% python3 -q
>>> import numpy as np
>>> np.set_printoptions(precision=2, suppress=True, linewidth=200, floatmode="fixed")
>>> W0 = np.array([[3, 3, 3, 3, 3, 3, 3, 3],
...     [3, 6, 6, 6, 6, 6, 6, 6],
...     [3, 6, 9, 9, 9, 9, 9, 9],
...     [3, 6, 9, 12, 12, 12, 12, 12],
...     [3, 6, 9, 12, 15, 15, 15, 15],
...     [3, 6, 9, 12, 15, 18, 18, 18],
...     [3, 6, 9, 12, 15, 18, 21, 21],
...     [3, 6, 9, 12, 15, 18, 21, 24]])
>>> W1 = np.array([[-3, 0], [-1, 2], [-1, 3], [0, -2], [-1, 3], [3, 3], [1, 2], [0, 0]])
>>> beta = np.array([-3, 2])
>>> act = np.maximum(W0 @ W1 + beta, 0)
>>> print(act)
[[  0  35]
 [  0  68]
 [  0  95]
 [  9 113]
 [ 18 137]
 [ 30 152]
 [ 33 158]
 [ 33 158]]
>>> print((act > 0).astype(int))
[[0 1]
 [0 1]
 [0 1]
 [1 1]
 [1 1]
 [1 1]
 [1 1]
 [1 1]]
>>> print(np.linalg.matrix_rank(act))
2
>>> print((act > 0).mean(axis=0))
[0.62 1.00]
>>> basis = np.array([[2, 1, 2], [1, -2, 0]])
>>> print((act @ basis).round(6).argmax(axis=1))
[0 0 0 0 0 0 0 0]
>>> print(W1 @ basis)
[[-6 -3 -6]
 [ 0 -5 -2]
 [ 1 -7 -2]
 [-2  4  0]
 [ 1 -7 -2]
 [ 9 -3  6]
 [ 4 -3  2]
 [ 0  0  0]]
>>> x = np.ones(8)
>>> for _ in range(3):
...     x = W0 @ x
...     x /= np.linalg.norm(x)
...     print(round(x @ W0 @ x, 2))
... 
87.98
88.09
88.1
>>> print(np.round(np.linalg.eigvalsh(W0)[-1], 2))
88.1
>>> data = np.arange(99).reshape(9, 11) + -3
>>> print(data)
[[-3 -2 -1  0  1  2  3  4  5  6  7]
 [ 8  9 10 11 12 13 14 15 16 17 18]
 [19 20 21 22 23 24 25 26 27 28 29]
 [30 31 32 33 34 35 36 37 38 39 40]
 [41 42 43 44 45 46 47 48 49 50 51]
 [52 53 54 55 56 57 58 59 60 61 62]
 [63 64 65 66 67 68 69 70 71 72 73]
 [74 75 76 77 78 79 80 81 82 83 84]
 [85 86 87 88 89 90 91 92 93 94 95]]
>>> # looks like rank 2
>>> r = np.linalg.matrix_rank(data)
>>> print(r)
2
>>> ns = np.linalg.svd(data)[2][r:].T
>>> print([int(np.linalg.matrix_rank(np.delete(data, i, axis=0))) for i in range(9)])
[2, 2, 2, 2, 2, 2, 2, 2, 2]
>>> print(np.linalg.matrix_rank(data.T @ data), np.linalg.matrix_rank(data @ data.T))
2 2
>>> print(np.allclose(data @ ns, 0))
True
>>> print(np.allclose(data[:-1].T @ np.linalg.lstsq(data[:-1].T, data[-1])[0], data[-1]))
True
>>> print(np.linalg.lstsq(data[:-1].T, data[-1])[2])
2
>>> print(np.unique(data.round(6), axis=0).shape)
(9, 11)
>>> print(np.round(data @ np.linalg.pinv(data) @ data, 2) + 0)
[[-3.00 -2.00 -1.00  0.00  1.00  2.00  3.00  4.00  5.00  6.00  7.00]
 [ 8.00  9.00 10.00 11.00 12.00 13.00 14.00 15.00 16.00 17.00 18.00]
 [19.00 20.00 21.00 22.00 23.00 24.00 25.00 26.00 27.00 28.00 29.00]
 [30.00 31.00 32.00 33.00 34.00 35.00 36.00 37.00 38.00 39.00 40.00]
 [41.00 42.00 43.00 44.00 45.00 46.00 47.00 48.00 49.00 50.00 51.00]
 [52.00 53.00 54.00 55.00 56.00 57.00 58.00 59.00 60.00 61.00 62.00]
 [63.00 64.00 65.00 66.00 67.00 68.00 69.00 70.00 71.00 72.00 73.00]
 [74.00 75.00 76.00 77.00 78.00 79.00 80.00 81.00 82.00 83.00 84.00]
 [85.00 86.00 87.00 88.00 89.00 90.00 91.00 92.00 93.00 94.00 95.00]]
>>> Uu, s, Vt = np.linalg.svd(data)
>>> print(s.round(2) + 0)
[538.57  16.51   0.00   0.00   0.00   0.00   0.00   0.00   0.00]
>>> print(np.argmax(s[:-1] / (s[1:] + 1e-6)) + 1)
2
>>> A2 = Uu[:, :2] @ np.diag(s[:2]) @ Vt[:2]
>>> print(A2.round(2) + 0)
[[-3.00 -2.00 -1.00  0.00  1.00  2.00  3.00  4.00  5.00  6.00  7.00]
 [ 8.00  9.00 10.00 11.00 12.00 13.00 14.00 15.00 16.00 17.00 18.00]
 [19.00 20.00 21.00 22.00 23.00 24.00 25.00 26.00 27.00 28.00 29.00]
 [30.00 31.00 32.00 33.00 34.00 35.00 36.00 37.00 38.00 39.00 40.00]
 [41.00 42.00 43.00 44.00 45.00 46.00 47.00 48.00 49.00 50.00 51.00]
 [52.00 53.00 54.00 55.00 56.00 57.00 58.00 59.00 60.00 61.00 62.00]
 [63.00 64.00 65.00 66.00 67.00 68.00 69.00 70.00 71.00 72.00 73.00]
 [74.00 75.00 76.00 77.00 78.00 79.00 80.00 81.00 82.00 83.00 84.00]
 [85.00 86.00 87.00 88.00 89.00 90.00 91.00 92.00 93.00 94.00 95.00]]
>>> print(round(float(np.linalg.norm(data - A2) / np.linalg.norm(data)), 2))
0.0
>>> print(np.linalg.matrix_rank(data, rtol=0.05))
1
>>> print(np.round(np.abs(data - A2).max(), 2))
0.0
>>> M = np.loadtxt("test9.csv", delimiter=",")
>>> print(M)
[[ -7.00  -5.00   8.00   9.00   6.00   1.00   0.00]
 [ -7.00   2.00  13.00   8.00   0.00  10.00  -6.00]
 [-16.00  -6.00  14.00  11.00  -3.00  18.00 -14.00]
 [ -8.00  -1.00  10.00  19.00  -3.00  27.00  -9.00]
 [-15.00   3.00  16.00  10.00 -11.00  22.00  -7.00]
 [-21.00  10.00  19.00   3.00  -3.00  29.00  -5.00]
 [-30.00  11.00  23.00   2.00   3.00  38.00  -5.00]
 [-38.00  18.00  28.00  -2.00   2.00  34.00 -11.00]
 [-29.00  23.00  24.00   5.00  -4.00  43.00  -6.00]
 [-36.00  30.00  33.00  14.00 -11.00  36.00   2.00]
 [-38.00  28.00  37.00   5.00  -2.00  37.00   1.00]
 [-43.00  23.00  33.00  -4.00   4.00  35.00   9.00]
 [-48.00  20.00  34.00  -4.00   8.00  36.00  14.00]
 [-54.00  11.00  39.00 -10.00   9.00  41.00   6.00]
 [-52.00  15.00  40.00  -9.00   6.00  45.00   7.00]
 [-44.00  19.00  44.00 -14.00   8.00  48.00  12.00]
 [-50.00  27.00  36.00  -5.00   7.00  41.00  11.00]
 [-46.00  35.00  42.00   2.00   7.00  50.00  20.00]
 [-47.00  30.00  44.00  -5.00   6.00  41.00  11.00]
 [-42.00  27.00  37.00  -6.00   6.00  46.00   9.00]
 [-34.00  24.00  40.00  -8.00   4.00  55.00   1.00]
 [-33.00  29.00  35.00  -1.00   2.00  64.00   3.00]
 [-36.00  28.00  34.00   8.00  -4.00  62.00   9.00]
 [-38.00  19.00  43.00  -1.00  -6.00  64.00   5.00]
 [-47.00  12.00  34.00  -7.00   1.00  57.00  12.00]
 [-52.00  20.00  39.00 -11.00   6.00  58.00  15.00]
 [-44.00  25.00  36.00 -12.00  11.00  50.00  18.00]
 [-47.00  16.00  43.00 -10.00  19.00  55.00  26.00]
 [-40.00   7.00  39.00  -8.00  19.00  59.00  22.00]
 [-37.00  -1.00  42.00 -10.00  12.00  56.00  31.00]
 [-46.00   6.00  33.00  -7.00  12.00  60.00  28.00]
 [-46.00   7.00  33.00  -7.00   6.00  67.00  35.00]
 [-39.00  14.00  29.00 -14.00  -1.00  60.00  40.00]
 [-37.00   5.00  25.00  -8.00  -2.00  55.00  37.00]
 [-29.00  -2.00  32.00  -6.00   0.00  56.00  35.00]]
>>> x = np.array([-1, 2, 0, -1, 1, -2, 0])
>>> print(np.einsum("ij,j->i", M, x))
[ -8.00 -17.00 -46.00 -70.00 -44.00 -23.00 -23.00  10.00 -20.00  -1.00  13.00  27.00  28.00  13.00   7.00   8.00  34.00  21.00  36.00  16.00 -16.00 -34.00 -44.00 -57.00 -35.00  -7.00  17.00  -2.00
 -37.00 -55.00 -43.00 -61.00 -40.00 -57.00 -81.00]
>>> print(np.linalg.norm(M @ x) <= np.linalg.norm(M, 2) * np.linalg.norm(x) + 1e-9)
True
>>> print((M @ x).argmax())
18
>>> print((M * x).sum(axis=1))
[ -8.00 -17.00 -46.00 -70.00 -44.00 -23.00 -23.00  10.00 -20.00  -1.00  13.00  27.00  28.00  13.00   7.00   8.00  34.00  21.00  36.00  16.00 -16.00 -34.00 -44.00 -57.00 -35.00  -7.00  17.00  -2.00
 -37.00 -55.00 -43.00 -61.00 -40.00 -57.00 -81.00]
>>> print(M @ np.ones(7))
[ 12.00  20.00   4.00  35.00  18.00  32.00  42.00  31.00  56.00  68.00  68.00  57.00  60.00  42.00  52.00  73.00  67.00 110.00  80.00  77.00  82.00  99.00 101.00  86.00  62.00  75.00  84.00 102.00
  98.00  93.00  86.00  95.00  89.00  75.00  86.00]
>>> Ac = (M - M.mean(axis=0)) / M.std(axis=0)
>>> print(np.argwhere(np.abs(Ac) > 2))
[[ 0  0]
 [ 0  2]
 [ 0  5]
 [ 1  0]
 [ 1  5]
 [ 3  0]
 [ 3  2]
 [ 3  3]
 [ 4  4]
 [ 9  4]
 [27  4]
 [28  4]
 [32  6]]
>>> beta = np.linalg.lstsq(np.delete(Ac, 0, axis=1), Ac[:, 0])[0]
>>> print(round(float(1 - np.var(Ac[:, 0] - np.delete(Ac, 0, axis=1) @ beta)), 2))
0.82
>>> print(np.abs(beta).argmax())
1
>>> print(beta)
[-0.25 -0.44  0.33 -0.04  0.01 -0.08]
>>> P = M @ np.linalg.solve(M.T @ M, M.T)
>>> print(np.round(np.linalg.eigvalsh(P), 2) + 0)
[0.00 0.00 0.00 0.00 0.00 0.00 0.00 0.00 0.00 0.00 0.00 0.00 0.00 0.00 0.00 0.00 0.00 0.00 0.00 0.00 0.00 0.00 0.00 0.00 0.00 0.00 0.00 0.00 1.00 1.00 1.00 1.00 1.00 1.00 1.00]
>>> print(np.linalg.matrix_rank(np.eye(35) - P))
28
>>> print(np.trace(P))
7.0
>>> E = np.load("data.npy")
>>> print(E)
[[-1.00  0.00  0.00  0.00  0.00  0.00  0.00  0.00]
 [ 0.00  1.00  0.00  0.00  0.00  0.00  0.00  0.00]
 [ 0.00  0.00  1.00  0.00  0.00  0.00  0.00  0.00]
 [ 0.00  0.00  0.00  1.00  0.00  0.00  0.00  0.00]
 [ 0.00  0.00  0.00  0.00 -1.00  0.00  0.00  0.00]
 [ 0.00  0.00  0.00  0.00  0.00  1.00  0.00  0.00]
 [ 0.00  0.00  0.00  0.00  0.00  0.00  1.00  0.00]
 [ 0.00  0.00  0.00  0.00  0.00  0.00  0.00  1.00]]
>>> vals, V = np.linalg.eigh(E)
>>> print(vals)
[-1.00 -1.00  1.00  1.00  1.00  1.00  1.00  1.00]
>>> print(V.T @ V)
[[1.00 0.00 0.00 0.00 0.00 0.00 0.00 0.00]
 [0.00 1.00 0.00 0.00 0.00 0.00 0.00 0.00]
 [0.00 0.00 1.00 0.00 0.00 0.00 0.00 0.00]
 [0.00 0.00 0.00 1.00 0.00 0.00 0.00 0.00]
 [0.00 0.00 0.00 0.00 1.00 0.00 0.00 0.00]
 [0.00 0.00 0.00 0.00 0.00 1.00 0.00 0.00]
 [0.00 0.00 0.00 0.00 0.00 0.00 1.00 0.00]
 [0.00 0.00 0.00 0.00 0.00 0.00 0.00 1.00]]
>>> print(np.linalg.svd(E, compute_uv=False))
[1.00 1.00 1.00 1.00 1.00 1.00 1.00 1.00]
>>> print(vals.sum(), np.trace(E))
4.0 4.0
>>> print(np.sort(np.linalg.eigvals(E)))
[-1.00 -1.00  1.00  1.00  1.00  1.00  1.00  1.00]
>>> print(E @ E)
[[1.00 0.00 0.00 0.00 0.00 0.00 0.00 0.00]
 [0.00 1.00 0.00 0.00 0.00 0.00 0.00 0.00]
 [0.00 0.00 1.00 0.00 0.00 0.00 0.00 0.00]
 [0.00 0.00 0.00 1.00 0.00 0.00 0.00 0.00]
 [0.00 0.00 0.00 0.00 1.00 0.00 0.00 0.00]
 [0.00 0.00 0.00 0.00 0.00 1.00 0.00 0.00]
 [0.00 0.00 0.00 0.00 0.00 0.00 1.00 0.00]
 [0.00 0.00 0.00 0.00 0.00 0.00 0.00 1.00]]
>>> print([int(np.linalg.matrix_rank(np.linalg.matrix_power(E, p))) for p in range(1, 9)])
[8, 8, 8, 8, 8, 8, 8, 8]
>>> print(np.prod(np.diag(E)), round(np.linalg.det(E), 2))
1.0 1.0
>>> mat = np.load("sample19.npy")
>>> print(mat)
[[ 4.00  0.00  0.00  0.00  0.00  0.00  0.00  0.00]
 [ 0.00 -1.00 -5.00 -3.00 -3.00 -5.00  4.00  5.00]
 [ 0.00 -4.00 -3.00  2.00  1.00 -2.00  2.00  5.00]
 [ 0.00  4.00 -3.00  3.00 -5.00  3.00  3.00 -3.00]
 [ 0.00 -5.00  4.00  2.00 -5.00 -2.00  4.00  0.00]
 [ 0.00 -4.00  4.00  0.00 -1.00 -3.00 -5.00 -4.00]
 [ 0.00  4.00  5.00 -3.00  2.00  4.00 -2.00 -5.00]
 [ 0.00 -4.00 -2.00 -1.00  3.00  5.00 -4.00  5.00]]
>>> x = np.array([0, -1, 0, -3, -2, 2, -2, 1])
>>> target = mat @ x
>>> beta, lr = np.zeros(8), 1 / np.linalg.norm(mat, 2) ** 2
>>> for i in range(20):
...     beta -= lr * mat.T @ (mat @ beta - target)
...     if i % 5 == 0: print(i, round(np.linalg.norm(mat @ beta - target), 2))
... 
0 18.99
5 12.07
10 8.5
15 6.0
>>> print(round(np.linalg.cond(mat), 2))
29.09
>>> print(beta)
[ 0.00 -1.07 -0.07 -2.41 -1.13  1.74 -1.55  0.67]
>>> print((mat != 0).astype(int))
[[1 0 0 0 0 0 0 0]
 [0 1 1 1 1 1 1 1]
 [0 1 1 1 1 1 1 1]
 [0 1 1 1 1 1 1 1]
 [0 1 1 1 1 1 1 0]
 [0 1 1 0 1 1 1 1]
 [0 1 1 1 1 1 1 1]
 [0 1 1 1 1 1 1 1]]
>>> print(round(float(np.linalg.det(mat)), 2))
725800.0
>>> print(mat @ mat)
[[ 16.00   0.00   0.00   0.00   0.00   0.00   0.00   0.00]
 [  0.00  40.00   7.00 -39.00  56.00  68.00 -38.00   4.00]
 [  0.00  15.00  19.00   3.00  15.00  69.00 -26.00 -18.00]
 [  0.00  57.00  -7.00 -25.00 -11.00  -7.00 -10.00 -46.00]
 [  0.00  46.00  -1.00   7.00  44.00  55.00 -24.00 -23.00]
 [  0.00   1.00 -25.00  37.00   2.00 -17.00  29.00  17.00]
 [  0.00 -50.00  -2.00   4.00 -25.00 -88.00  29.00  23.00]
 [  0.00 -63.00  31.00  18.00   2.00   9.00 -48.00  -2.00]]
>>> rng = np.random.default_rng(49079)
>>> z = rng.permutation(8)
>>> print(z)
[0 7 1 3 6 5 2 4]
>>> A2 = mat[z][:, z]
>>> print(np.diag(A2))
[ 4.00  5.00 -1.00  3.00 -2.00 -3.00 -3.00 -5.00]
>>> print(A2)
[[ 4.00  0.00  0.00  0.00  0.00  0.00  0.00  0.00]
 [ 0.00  5.00 -4.00 -1.00 -4.00  5.00 -2.00  3.00]
 [ 0.00  5.00 -1.00 -3.00  4.00 -5.00 -5.00 -3.00]
 [ 0.00 -3.00  4.00  3.00  3.00  3.00 -3.00 -5.00]
 [ 0.00 -5.00  4.00 -3.00 -2.00  4.00  5.00  2.00]
 [ 0.00 -4.00 -4.00  0.00 -5.00 -3.00  4.00 -1.00]
 [ 0.00  5.00 -4.00  2.00  2.00 -2.00 -3.00  1.00]
 [ 0.00  0.00 -5.00  2.00  4.00 -2.00  4.00 -5.00]]
>>> print(np.round(np.linalg.det(A2), 2), round(float(np.linalg.det(mat[z])), 2))
725800.0 725800.0
>>> x = np.array([5, 3, 5, 2, 2, 3, 4, 5])
>>> h1 = np.maximum(mat @ x, 0)
>>> print(mat * (h1 > 1e-9)[:, None])
[[ 4.00  0.00  0.00  0.00  0.00  0.00  0.00  0.00]
 [ 0.00 -0.00 -0.00 -0.00 -0.00 -0.00  0.00  0.00]
 [ 0.00 -4.00 -3.00  2.00  1.00 -2.00  2.00  5.00]
 [ 0.00  0.00 -0.00  0.00 -0.00  0.00  0.00 -0.00]
 [ 0.00 -5.00  4.00  2.00 -5.00 -2.00  4.00  0.00]
 [ 0.00 -0.00  0.00  0.00 -0.00 -0.00 -0.00 -0.00]
 [ 0.00  4.00  5.00 -3.00  2.00  4.00 -2.00 -5.00]
 [ 0.00 -4.00 -2.00 -1.00  3.00  5.00 -4.00  5.00]]
>>> print(np.flatnonzero(h1 > 1e-9))
[0 2 4 6 7]
>>> print(mat.T @ h1)
[ 80.00 -37.00  76.00 -18.00   7.00  56.00  -4.00 -10.00]
>>> print(h1)
[20.00  0.00  6.00  0.00  9.00  0.00 14.00  6.00]
>>> print([round(float(np.linalg.det(E[:i, :i])), 2) + 0 for i in range(1, 9)])
[-1.0, -1.0, -1.0, -1.0, 1.0, 1.0, 1.0, 1.0]
>>> print(round(float(np.linalg.eigvalsh(E).min()), 2))
-1.0
>>> feats = np.load("x.npy")
>>> print(feats)
[[ 3.00 -8.00  1.00 -5.00  0.00 -8.00  0.00  2.00  2.00  2.00]
 [-4.00  7.00 -3.00 -1.00 -9.00  7.00  0.00 -1.00  2.00 -2.00]
 [-3.00 -3.00  5.00  4.00  7.00 -7.00 -8.00  1.00 -1.00  1.00]
 [ 1.00  1.00 -3.00  5.00 -4.00 -3.00 -9.00 -2.00 -2.00  1.00]
 [ 8.00  3.00  7.00  4.00 -4.00 -7.00  1.00  0.00  2.00  2.00]
 [-7.00  0.00 -2.00 -2.00  7.00 -4.00 -6.00  0.00 -2.00  0.00]
 [ 3.00 -3.00 -6.00 -6.00  4.00 -1.00  1.00 -1.00  1.00  0.00]
 [ 0.00  0.00  0.00  0.00  0.00  0.00  0.00  2.00  5.00  0.00]
 [ 0.00  0.00  0.00  0.00  0.00  0.00  0.00  4.00  1.00  4.00]
 [ 0.00  0.00  0.00  0.00  0.00  0.00  0.00  3.00  1.00  1.00]]
>>> z = rng.permutation(10)
>>> print(z)
[0 2 1 8 6 9 4 7 5 3]
>>> A2 = feats[z][:, z]
>>> print(np.allclose(A2, feats))
False
>>> print(A2)
[[ 3.00  1.00 -8.00  2.00  0.00  2.00  0.00  2.00 -8.00 -5.00]
 [-3.00  5.00 -3.00 -1.00 -8.00  1.00  7.00  1.00 -7.00  4.00]
 [-4.00 -3.00  7.00  2.00  0.00 -2.00 -9.00 -1.00  7.00 -1.00]
 [ 0.00  0.00  0.00  1.00  0.00  4.00  0.00  4.00  0.00  0.00]
 [ 3.00 -6.00 -3.00  1.00  1.00  0.00  4.00 -1.00 -1.00 -6.00]
 [ 0.00  0.00  0.00  1.00  0.00  1.00  0.00  3.00  0.00  0.00]
 [ 8.00  7.00  3.00  2.00  1.00  2.00 -4.00  0.00 -7.00  4.00]
 [ 0.00  0.00  0.00  5.00  0.00  0.00  0.00  2.00  0.00  0.00]
 [-7.00 -2.00  0.00 -2.00 -6.00  0.00  7.00  0.00 -4.00 -2.00]
 [ 1.00 -3.00  1.00 -2.00 -9.00  1.00 -4.00 -2.00 -3.00  5.00]]
>>> print(np.trace(A2))
17.0
